$ python3 -q
>>> import numpy as np
>>> np.set_printoptions(precision=2, suppress=True, linewidth=200)
>>> rd = lambda a: np.round(a, 2) + 0
>>> W0 = np.loadtxt("sample8.csv", delimiter=",")
>>> print(W0)
[[ 0.  0.  0.]
 [ 2.  6.  5.]
 [ 0.  0.  0.]
 [ 5.  4. 10.]
 [ 0.  2.  0.]
 [ 0.  0.  0.]
 [ 2.  6.  5.]
 [ 3.  4.  6.]
 [ 6.  2. 11.]
 [ 5.  6. 11.]
 [ 3.  0.  3.]
 [ 3.  0.  2.]
 [ 4.  4.  8.]
 [ 0.  0.  0.]
 [ 0.  0.  0.]
 [ 7.  4. 14.]
 [ 4.  0.  6.]
 [ 1.  0.  0.]
 [ 0.  0.  0.]
 [ 2.  0.  2.]
 [ 0.  0.  0.]
 [ 2.  6.  5.]
 [ 5.  2.  9.]]
>>> # rows 0 and 2 are equal
>>> dist = np.linalg.norm(W0[:, None] - W0[None], axis=-1)
>>> print(rd(dist[:5, :5]))
[[ 0.    8.06  0.   11.87  2.  ]
 [ 8.06  0.    8.06  6.16  6.71]
 [ 0.    8.06  0.   11.87  2.  ]
 [11.87  6.16 11.87  0.   11.36]
 [ 2.    6.71  2.   11.36  0.  ]]
>>> print(np.unravel_index(dist.round(6).argmax(), dist.shape))
(np.int64(0), np.int64(15))
>>> P = W0 @ np.linalg.solve(W0.T @ W0, W0.T)
>>> print(rd(P @ W0[:, 1]))
[0. 6. 0. 4. 2. 0. 6. 4. 2. 6. 0. 0. 4. 0. 0. 4. 0. 0. 0. 0. 0. 6. 2.]
>>> print(rd(np.linalg.eigvalsh(P)))
[0. 0. 0. 0. 0. 0. 0. 0. 0. 0. 0. 0. 0. 0. 0. 0. 0. 0. 0. 0. 1. 1. 1.]
>>> gram = np.cov(W0, rowvar=False)
>>> print(rd(np.linalg.eigvalsh(gram)[::-1]))
[27.11  3.41  0.17]
>>> print(gram.shape)
(3, 3)
>>> print(np.argsort(-W0.std(axis=0).round(6), kind="stable"))
[2 1 0]
>>> print(rd(W0.std(axis=0)))
[2.18 2.36 4.36]
>>> print(rd(np.corrcoef(W0[:, 2], W0[:, 0])[0, 1]))
0.96
>>> print(rd(gram))
[[ 4.96  2.55  9.51]
 [ 2.55  5.82  7.  ]
 [ 9.51  7.   19.91]]
>>> feats = np.array([[1, 5, 9], [1, 1, 7], [2, 3, 0], [6, 8, 9], [8, 7, 2]])
>>> print(feats)
[[1 5 9]
 [1 1 7]
 [2 3 0]
 [6 8 9]
 [8 7 2]]
>>> r0 = np.array([7, 9, 9])
>>> print(np.correlate(feats[0], feats[4], "full"))
[  2  17  61 103  72]
>>> print(np.convolve(feats[0], r0))
[  7  44 117 126  81]
>>> out = np.c_[feats[:, :1] @ np.array([[-1]]), np.array([-3, -7, 3, -1, 9])]
>>> print(out)
[[-1 -3]
 [-1 -7]
 [-2  3]
 [-6 -1]
 [-8  9]]
>>> print(np.linalg.matrix_rank(np.c_[feats, out]))
4
>>> print(np.linalg.matrix_rank(out))
2
>>> print(rd(np.linalg.norm(np.linalg.qr(feats)[0].T @ out, axis=0) ** 2 / ((out ** 2).sum(axis=0) + 1e-12)))
[1.   0.96]
>>> th = np.radians(72)
>>> R = np.eye(3)
>>> R[2, 2] = R[0, 0] = np.cos(th)
>>> R[2, 0], R[0, 2] = -np.sin(th), np.sin(th)
>>> print(rd(R))
[[ 0.31  0.    0.95]
 [ 0.    1.    0.  ]
 [-0.95  0.    0.31]]
>>> out = feats @ R.T
>>> print(rd(np.linalg.svd(feats, compute_uv=False)), rd(np.linalg.svd(out, compute_uv=False)))
[19.81  8.51  2.05] [19.81  8.51  2.05]
>>> print(rd(out))
[[ 8.87  5.    1.83]
 [ 6.97  1.    1.21]
 [ 0.62  3.   -1.9 ]
 [10.41  8.   -2.93]
 [ 4.37  7.   -6.99]]
>>> vec = np.array([1, 1, 1])
>>> y = feats @ vec
>>> print(rd(np.linalg.solve(feats.T @ feats, feats.T @ y)))
[1. 1. 1.]
>>> print(rd(np.linalg.pinv(feats) @ feats))
[[1. 0. 0.]
 [0. 1. 0.]
 [0. 0. 1.]]
>>> print(y)
[15  9  5 23 17]
>>> rng = np.random.default_rng(7353)
>>> y = y + 0.3 * rng.normal(size=5)
>>> print(rd(y))
[15.04  8.97  5.03 22.89 16.88]
>>> beta, *_ = np.linalg.lstsq(feats, y)
>>> print(rd(feats.T @ (y - feats @ beta)))
[0. 0. 0.]
>>> print(rd(beta))
[0.96 1.02 0.99]
>>> q = feats.astype(float).copy()
>>> for j in range(3):
...     q[:, j] -= q[:, :j] @ (q[:, :j].T @ q[:, j])
...     q[:, j] /= np.linalg.norm(q[:, j])
... 
>>> print(rd(q.T @ feats))
[[10.3  11.27  8.35]
 [ 0.    4.59  9.56]
 [ 0.    0.    7.33]]
>>> arr = np.loadtxt("block2.csv", delimiter=",")
>>> print(arr)
[[1. 0. 2.]
 [0. 3. 0.]
 [8. 0. 3.]]
>>> evals, vecs = np.linalg.eig(arr)
>>> print(rd(arr @ vecs[:, 0] - evals[0] * vecs[:, 0]))
[0. 0. 0.]
>>> print(rd(np.sort(np.linalg.eigvals(np.linalg.inv(arr)))))
[-0.47  0.16  0.33]
>>> print(rd(evals))
[-2.12  6.12  3.  ]
>>> print(rd(np.sort(np.linalg.eigvals(arr.T))))
[-2.12  3.    6.12]
>>> print(rd(np.sort(np.linalg.eigvals(arr @ arr))))
[ 4.51  9.   37.49]
>>> P = np.triu(np.array([[-1, 3, -5], [2, -5, -2], [2, 5, 0]]), 1) + np.eye(3)
>>> out = P @ arr @ np.linalg.inv(P)
>>> print(rd(np.poly(out)))
[ 1. -7. -1. 39.]
>>> print(P @ arr - arr @ P)
[[-40.   6. -10.]
 [-16.   0.   0.]
 [  0. -24.  40.]]
>>> q, vecs = np.linalg.qr(arr[:, :1])[0], np.linalg.qr(arr[:, 1:])[0]
>>> sv = np.linalg.svd(q.T @ vecs, compute_uv=False)
>>> print(rd(sv))
[0.89]
>>> print(rd(np.linalg.norm(q @ q.T - vecs @ vecs.T, 2)))
1.0
>>> print(rd(np.degrees(np.arccos(sv.clip(0, 1)))))
[26.57]
>>> print(rd(np.sort(np.linalg.eigvals(arr).real)))
[-2.12  3.    6.12]
>>> print(arr @ arr)
[[17.  0.  8.]
 [ 0.  9.  0.]
 [32.  0. 25.]]
>>> out = arr + rng.integers(-2, 3, (3, 1)) @ rng.integers(-2, 3, (1, 3))
>>> print(out)
[[ 1.  0.  2.]
 [ 4.  3.  4.]
 [12.  0.  7.]]
>>> print(np.linalg.matrix_rank(out - arr, tol=1e-8))
1
>>> print(out - arr)
[[0. 0. 0.]
 [4. 0. 4.]
 [4. 0. 4.]]
>>> print(np.abs(out - arr).sum(axis=1))
[0. 8. 8.]
>>> K = np.array([[-2, 7, -2, 7], [7, 6, 7, 6], [-2, 7, -2, 7], [7, 6, 7, 6]])
>>> rank = np.linalg.matrix_rank(K)
>>> print(rank)
2
>>> ns = np.linalg.svd(K)[2][rank:].T
>>> print([int(np.linalg.matrix_rank(K[:i])) for i in range(1, len(K) + 1)])
[1, 2, 2, 2]
>>> print([int(np.linalg.matrix_rank(np.delete(K, i, axis=0))) for i in range(4)])
[2, 2, 2, 2]
>>> A = np.loadtxt("data.csv", delimiter=",")
>>> print(A)
[[-0.01 -0.97  2.97 -2.01]
 [ 0.01 -1.    3.02 -2.02]
 [ 0.01 -1.03  3.01 -2.  ]
 [ 0.   -0.98  3.01 -2.02]
 [ 0.01 -1.    3.   -1.99]
 [-0.05 -1.02  3.03 -2.01]
 [-3.02  3.04  2.02  3.04]
 [-3.02  3.01  2.03  3.01]
 [-3.01  2.99  1.97  2.99]
 [-3.02  3.02  2.    2.97]
 [-2.98  3.01  1.99  3.02]
 [-3.01  3.01  2.01  2.98]
 [-2.98  3.01  0.02  2.04]
 [-3.01  3.06  0.    1.99]
 [-2.96  3.02 -0.02  2.02]
 [-2.97  2.98  0.    2.01]
 [-3.02  2.98  0.02  2.  ]
 [-2.99  3.03 -0.03  2.01]]
>>> gram = np.cov(A, rowvar=False)
>>> print(rd(np.linalg.eigvalsh(gram)[::-1]))
[11.64  0.88  0.    0.  ]
>>> print(rd(np.corrcoef(A.T)))
[[ 1.   -1.    0.75 -0.98]
 [-1.    1.   -0.76  0.98]
 [ 0.75 -0.76  1.   -0.62]
 [-0.98  0.98 -0.62  1.  ]]
>>> U, sv, VT = np.linalg.svd(A)
>>> print(rd(sv))
[17.73  9.12  2.52  0.08]
>>> print(np.argmax(sv[:-1] / (sv[1:] + 1e-6)) + 1)
3
>>> out = U[:, :3] @ np.diag(sv[:3]) @ VT[:3]
>>> print(np.linalg.matrix_rank(out))
3
>>> print(np.linalg.matrix_rank(A, rtol=0.05))
3
>>> m1 = np.load("layer0.npy")
>>> print(m1)
[[-1  3 -3  0  0]
 [ 3  3  3  0 -1]
 [ 0  3 -2  2  2]
 [ 3 -2 -3  0  0]
 [ 3 -3  1  0  1]]
>>> out = np.array([[-3, -8, 7], [-8, 9, 7], [-2, 4, -7], [9, 3, 0], [-5, 3, 4]])
>>> print(np.vstack([m1, out.T]).shape)
(8, 5)
>>> print(np.einsum("ik,kj->ij", m1, out))
[[-15  23  35]
 [-34  12  17]
 [-12  31  43]
 [ 13 -54  28]
 [  8 -44  -3]]
>>> print(np.einsum("ik,kj->ji", m1, out))
[[-15 -34 -12  13   8]
 [ 23  12  31 -54 -44]
 [ 35  17  43  28  -3]]
>>> print(np.einsum("ij,ij->i", m1, m1))
[19 28 21 22 20]
>>> print(out.T @ m1.T)
[[-15 -34 -12  13   8]
 [ 23  12  31 -54 -44]
 [ 35  17  43  28  -3]]
>>> print(np.linalg.matrix_rank(np.vstack([m1, out.T])))
5
>>> vec = np.array([0, 3, -3, -3, 1])
>>> y = m1 @ vec
>>> print(y)
[ 18  -1  11   3 -11]
>>> print(rd(np.linalg.solve(m1.T, m1[0])))
[1. 0. 0. 0. 0.]
>>> W1 = np.array([[-1, -6, -9, 0, 8, 5],
...     [-5, 9, -2, -6, -1, -8],
...     [-4, 1, -4, 9, 5, 2],
...     [9, 0, 3, -2, -5, 8],
...     [-9, 6, 6, -3, 5, 0]])
>>> beta = np.array([9, 1, 3, -8, -4, 5])
>>> H = np.maximum(m1 @ W1 + beta, 0)
>>> print(H)
[[ 7 31 18  0  0  0]
 [ 0  7  0  4 27  2]
 [ 2 38 23  0  0  0]
 [28  0  0  0  7 30]
 [ 8  0  0 16 33 46]]
>>> print((H > 0).mean(axis=0))
[0.8 0.6 0.4 0.4 0.6 0.6]
>>> Z = np.array([[-1, -4, 3],
...     [4, 3, -1],
...     [3, 4, 5],
...     [1, -4, 2],
...     [-3, -4, -1],
...     [-2, 5, 4]])
>>> print(H @ Z)
[[ 171  137   80]
 [ -53  -93  -18]
 [ 219  198   83]
 [-109   10  197]
 [-183    2  207]]
>>> print((H @ Z).round(6).argmax(axis=1))
[0 2 0 2 2]
>>> print(W1 @ Z)
[[-84 -57 -30]
 [ 48  27 -77]
 [-14 -43 -12]
 [ -3  44  75]
 [ 33  70 -14]]
>>> print(rd(np.poly(m1)))
[   1.   -1.  -24.   74. -370.  236.]
>>> print(rd(np.linalg.det(2 * m1)), rd(np.linalg.det(m1)))
-7552.0 -236.0
>>> print(rd(np.linalg.eigvals(m1).sum().real))
1.0
>>> print(np.kron(np.eye(2, dtype=int), m1))
[[-1  3 -3  0  0  0  0  0  0  0]
 [ 3  3  3  0 -1  0  0  0  0  0]
 [ 0  3 -2  2  2  0  0  0  0  0]
 [ 3 -2 -3  0  0  0  0  0  0  0]
 [ 3 -3  1  0  1  0  0  0  0  0]
 [ 0  0  0  0  0 -1  3 -3  0  0]
 [ 0  0  0  0  0  3  3  3  0 -1]
 [ 0  0  0  0  0  0  3 -2  2  2]
 [ 0  0  0  0  0  3 -2 -3  0  0]
 [ 0  0  0  0  0  3 -3  1  0  1]]
>>> print(rd(np.linalg.eigvals(m1)))
[-6.3 +0.j   5.19+0.j   0.7 +3.1j  0.7 -3.1j  0.72+0.j ]
>>> th = np.radians(15)
>>> R = np.eye(5)
>>> R[1, 1] = R[4, 4] = np.cos(th)
>>> R[1, 4], R[4, 1] = -np.sin(th), np.sin(th)
>>> print(rd(R))
[[ 1.    0.    0.    0.    0.  ]
 [ 0.    0.97  0.    0.   -0.26]
 [ 0.    0.    1.    0.    0.  ]
 [ 0.    0.    0.    1.    0.  ]
 [ 0.    0.26  0.    0.    0.97]]
>>> out = m1 @ R.T
>>> print(rd(out))
[[-1.    2.9  -3.    0.    0.78]
 [ 3.    3.16  3.    0.   -0.19]
 [ 0.    2.38 -2.    2.    2.71]
 [ 3.   -1.93 -3.    0.   -0.52]
 [ 3.   -3.16  1.    0.    0.19]]
>>> print(np.allclose(np.linalg.norm(m1, axis=1), np.linalg.norm(out, axis=1)))
True
>>> print(rd(np.linalg.det(R)), rd(np.trace(R)))
1.0 4.93
>>> print(np.allclose(m1 @ m1.T, out @ out.T))
True
